% ipython --no-banner

In [1]: import numpy as np

In [2]: from numpy import linalg as LA

In [3]: np.set_printoptions(suppress=True, linewidth=100)

In [4]: def tidy(a):
   ...:     return np.round(a, 2) + 0
   ...: 

In [5]: mat = np.loadtxt("out12.csv", delimiter=",")

In [6]: mat
Out[6]: 
array([[ 0.,  0.,  0.,  0.,  0., -2.,  0.,  0.,  0.,  0.],
       [ 0., -2.,  0.,  0.,  0.,  0.,  0.,  0.,  0.,  0.],
       [-2.,  0.,  0.,  0.,  0.,  0.,  0.,  0.,  0.,  0.],
       [ 0.,  0.,  0.,  0.,  0.,  0.,  0.,  0.,  1.,  0.],
       [ 0.,  0.,  0., -1.,  0.,  0.,  0.,  0.,  0.,  0.],
       [ 0.,  0.,  0.,  0.,  0.,  0.,  2.,  0.,  0.,  0.],
       [ 0.,  0.,  2.,  0.,  0.,  0.,  0.,  0.,  0.,  0.],
       [ 0.,  0.,  0.,  0., -1.,  0.,  0.,  0.,  0.,  0.],
       [ 0.,  0.,  0.,  0.,  0.,  0.,  0.,  2.,  0.,  0.],
       [ 0.,  0.,  0.,  0.,  0.,  0.,  0.,  0.,  0.,  1.]])

In [7]: # splits into 4 blocks

In [8]: vec = np.array([1, 9, 1, 8, 0, 7, 2, -7, -6, -8])

In [9]: rhs = mat @ vec

In [10]: b, lr = np.zeros(10), 1 / LA.norm(mat, 2) ** 2

In [11]: for i in range(12):
    ...:     b -= lr * mat.T @ (mat @ b - rhs)
    ...:     if i % 2 == 0: print(i, round(LA.norm(mat @ b - rhs), 2))
    ...: 
0 9.6
2 5.4
4 3.04
6 1.71
8 0.96
10 0.54

In [12]: tidy(b)
Out[12]: array([ 1.  ,  9.  ,  1.  ,  7.75,  0.  ,  7.  ,  2.  , -7.  , -5.81, -7.75])

In [13]: q, R = LA.qr(mat)

In [14]: np.trace(q @ q.T)
Out[14]: np.float64(10.0)

In [15]: print(q.shape, R.shape)
(10, 10) (10, 10)

In [16]: q.T @ q
Out[16]: 
array([[1., 0., 0., 0., 0., 0., 0., 0., 0., 0.],
       [0., 1., 0., 0., 0., 0., 0., 0., 0., 0.],
       [0., 0., 1., 0., 0., 0., 0., 0., 0., 0.],
       [0., 0., 0., 1., 0., 0., 0., 0., 0., 0.],
       [0., 0., 0., 0., 1., 0., 0., 0., 0., 0.],
       [0., 0., 0., 0., 0., 1., 0., 0., 0., 0.],
       [0., 0., 0., 0., 0., 0., 1., 0., 0., 0.],
       [0., 0., 0., 0., 0., 0., 0., 1., 0., 0.],
       [0., 0., 0., 0., 0., 0., 0., 0., 1., 0.],
       [0., 0., 0., 0., 0., 0., 0., 0., 0., 1.]])

In [17]: np.abs(np.diag(R))
Out[17]: array([2., 2., 2., 1., 1., 2., 2., 2., 1., 1.])

In [18]: print(abs(R[0, 0]), tidy(LA.norm(mat[:, 0])))
2.0 2.0

In [19]: feats = np.load("a.npy")

In [20]: print(tidy(feats))
[[ 0.13  0.03 -0.12 -0.02 -0.12  0.15 -0.1  -0.05  0.13 -0.13  0.05 -0.08]
 [ 0.03  0.02 -0.04 -0.01 -0.02  0.03 -0.08  0.    0.05 -0.03 -0.01  0.05]
 [-0.12 -0.04  0.13  0.02  0.11 -0.13  0.16  0.03 -0.15  0.13 -0.02 -0.01]
 [-0.02 -0.01  0.02  0.    0.02 -0.02  0.04  0.   -0.03  0.02  0.   -0.02]
 [-0.12 -0.02  0.11  0.02  0.13 -0.15  0.06  0.06 -0.12  0.13 -0.06  0.13]
 [ 0.15  0.03 -0.13 -0.02 -0.15  0.18 -0.07 -0.07  0.14 -0.16  0.07 -0.16]
 [-0.1  -0.08  0.16  0.04  0.06 -0.07  0.37 -0.03 -0.2   0.12  0.09 -0.34]
 [-0.05  0.    0.03  0.    0.06 -0.07 -0.03  0.04 -0.03  0.05 -0.05  0.13]
 [ 0.13  0.05 -0.15 -0.03 -0.12  0.14 -0.2  -0.03  0.17 -0.15  0.01  0.05]
 [-0.13 -0.03  0.13  0.02  0.13 -0.16  0.12  0.05 -0.15  0.15 -0.04  0.07]
 [ 0.05 -0.01 -0.02  0.   -0.06  0.07  0.09 -0.05  0.01 -0.04  0.07 -0.21]
 [-0.08  0.05 -0.01 -0.02  0.13 -0.16 -0.34  0.13  0.05  0.07 -0.21  0.62]]

In [21]: vals, V = LA.eigh(feats)

In [22]: vec = np.array([1, 0, 1, 3, 3, 0, 2, 3, 2, 3, 2, 3])

In [23]: print(tidy(np.abs(feats).sum(axis=1).max()), tidy(np.abs(vals).max()))
1.87 1.0

In [24]: print(tidy(vec @ feats @ vec / (vec @ vec)), tidy(vals[0]), tidy(vals[-1]))
0.18 0.0 1.0

In [25]: tidy(V * np.abs(vals) @ V.T)
Out[25]: 
array([[ 0.13,  0.03, -0.12, -0.02, -0.12,  0.15, -0.1 , -0.05,  0.13, -0.13,  0.05, -0.08],
       [ 0.03,  0.02, -0.04, -0.01, -0.02,  0.03, -0.08,  0.  ,  0.05, -0.03, -0.01,  0.05],
       [-0.12, -0.04,  0.13,  0.02,  0.11, -0.13,  0.16,  0.03, -0.15,  0.13, -0.02, -0.01],
       [-0.02, -0.01,  0.02,  0.  ,  0.02, -0.02,  0.04,  0.  , -0.03,  0.02,  0.  , -0.02],
       [-0.12, -0.02,  0.11,  0.02,  0.13, -0.15,  0.06,  0.06, -0.12,  0.13, -0.06,  0.13],
       [ 0.15,  0.03, -0.13, -0.02, -0.15,  0.18, -0.07, -0.07,  0.14, -0.16,  0.07, -0.16],
       [-0.1 , -0.08,  0.16,  0.04,  0.06, -0.07,  0.37, -0.03, -0.2 ,  0.12,  0.09, -0.34],
       [-0.05,  0.  ,  0.03,  0.  ,  0.06, -0.07, -0.03,  0.04, -0.03,  0.05, -0.05,  0.13],
       [ 0.13,  0.05, -0.15, -0.03, -0.12,  0.14, -0.2 , -0.03,  0.17, -0.15,  0.01,  0.05],
       [-0.13, -0.03,  0.13,  0.02,  0.13, -0.16,  0.12,  0.05, -0.15,  0.15, -0.04,  0.07],
       [ 0.05, -0.01, -0.02,  0.  , -0.06,  0.07,  0.09, -0.05,  0.01, -0.04,  0.07, -0.21],
       [-0.08,  0.05, -0.01, -0.02,  0.13, -0.16, -0.34,  0.13,  0.05,  0.07, -0.21,  0.62]])

In [26]: J = np.load("m.npy")

In [27]: print(J)
[[0 0 0 1 1 0]
 [0 0 0 0 0 0]
 [0 0 0 1 1 0]
 [1 0 1 0 1 0]
 [1 0 1 1 0 0]
 [0 0 0 0 0 0]]

In [28]: J.reshape(2, -1)
Out[28]: 
array([[0, 0, 0, 1, 1, 0, 0, 0, 0, 0, 0, 0, 0, 0, 0, 1, 1, 0],
       [1, 0, 1, 0, 1, 0, 1, 0, 1, 1, 0, 0, 0, 0, 0, 0, 0, 0]])

In [29]: J.ravel(order="F")
Out[29]: 
array([0, 0, 0, 1, 1, 0, 0, 0, 0, 0, 0, 0, 0, 0, 0, 1, 1, 0, 1, 0, 1, 0, 1, 0, 1, 0, 1, 1, 0, 0, 0,
       0, 0, 0, 0, 0])

In [30]: J.reshape(-1, 2)
Out[30]: 
array([[0, 0],
       [0, 1],
       [1, 0],
       [0, 0],
       [0, 0],
       [0, 0],
       [0, 0],
       [0, 1],
       [1, 0],
       [1, 0],
       [1, 0],
       [1, 0],
       [1, 0],
       [1, 1],
       [0, 0],
       [0, 0],
       [0, 0],
       [0, 0]])

In [31]: T = J.reshape(6, 2, -1)

In [32]: T[:, 0]
Out[32]: 
array([[0, 0, 0],
       [0, 0, 0],
       [0, 0, 0],
       [1, 0, 1],
       [1, 0, 1],
       [0, 0, 0]])

In [33]: T.transpose(1, 0, 2)
Out[33]: 
array([[[0, 0, 0],
        [0, 0, 0],
        [0, 0, 0],
        [1, 0, 1],
        [1, 0, 1],
        [0, 0, 0]],

       [[1, 1, 0],
        [0, 0, 0],
        [1, 1, 0],
        [0, 1, 0],
        [1, 0, 0],
        [0, 0, 0]]])

In [34]: print(np.einsum("ihd,ihd->ih", T, T))
[[0 2]
 [0 0]
 [0 2]
 [2 1]
 [2 1]
 [0 0]]

In [35]: np.einsum("ihd,jhd->hij", T, T).shape
Out[35]: (2, 6, 6)

In [36]: np.swapaxes(T, 1, 2)[0]
Out[36]: 
array([[0, 1],
       [0, 1],
       [0, 0]])

In [37]: vals, V = LA.eigh(J)

In [38]: print(tidy(V.T @ V))
[[1. 0. 0. 0. 0. 0.]
 [0. 1. 0. 0. 0. 0.]
 [0. 0. 1. 0. 0. 0.]
 [0. 0. 0. 1. 0. 0.]
 [0. 0. 0. 0. 1. 0.]
 [0. 0. 0. 0. 0. 1.]]

In [39]: np.abs(V[:, -1]).round(6).argmax()
Out[39]: np.int64(3)

In [40]: tidy(LA.svd(J, compute_uv=False))
Out[40]: array([2.56, 1.56, 1.  , 0.  , 0.  , 0.  ])

In [41]: tidy(vals)
Out[41]: array([-1.56, -1.  ,  0.  ,  0.  ,  0.  ,  2.56])

In [42]: tidy(np.abs(V[:, -1]))
Out[42]: array([0.44, 0.  , 0.44, 0.56, 0.56, 0.  ])

In [43]: print(np.unique(vals.round(6) + 0, return_counts=True)[1])
[1 1 3 1]

In [44]: tidy(V.T @ J @ V)
Out[44]: 
array([[-1.56,  0.  ,  0.  ,  0.  ,  0.  ,  0.  ],
       [ 0.  , -1.  ,  0.  ,  0.  ,  0.  ,  0.  ],
       [ 0.  ,  0.  ,  0.  ,  0.  ,  0.  ,  0.  ],
       [ 0.  ,  0.  ,  0.  ,  0.  ,  0.  ,  0.  ],
       [ 0.  ,  0.  ,  0.  ,  0.  ,  0.  ,  0.  ],
       [ 0.  ,  0.  ,  0.  ,  0.  ,  0.  ,  2.56]])
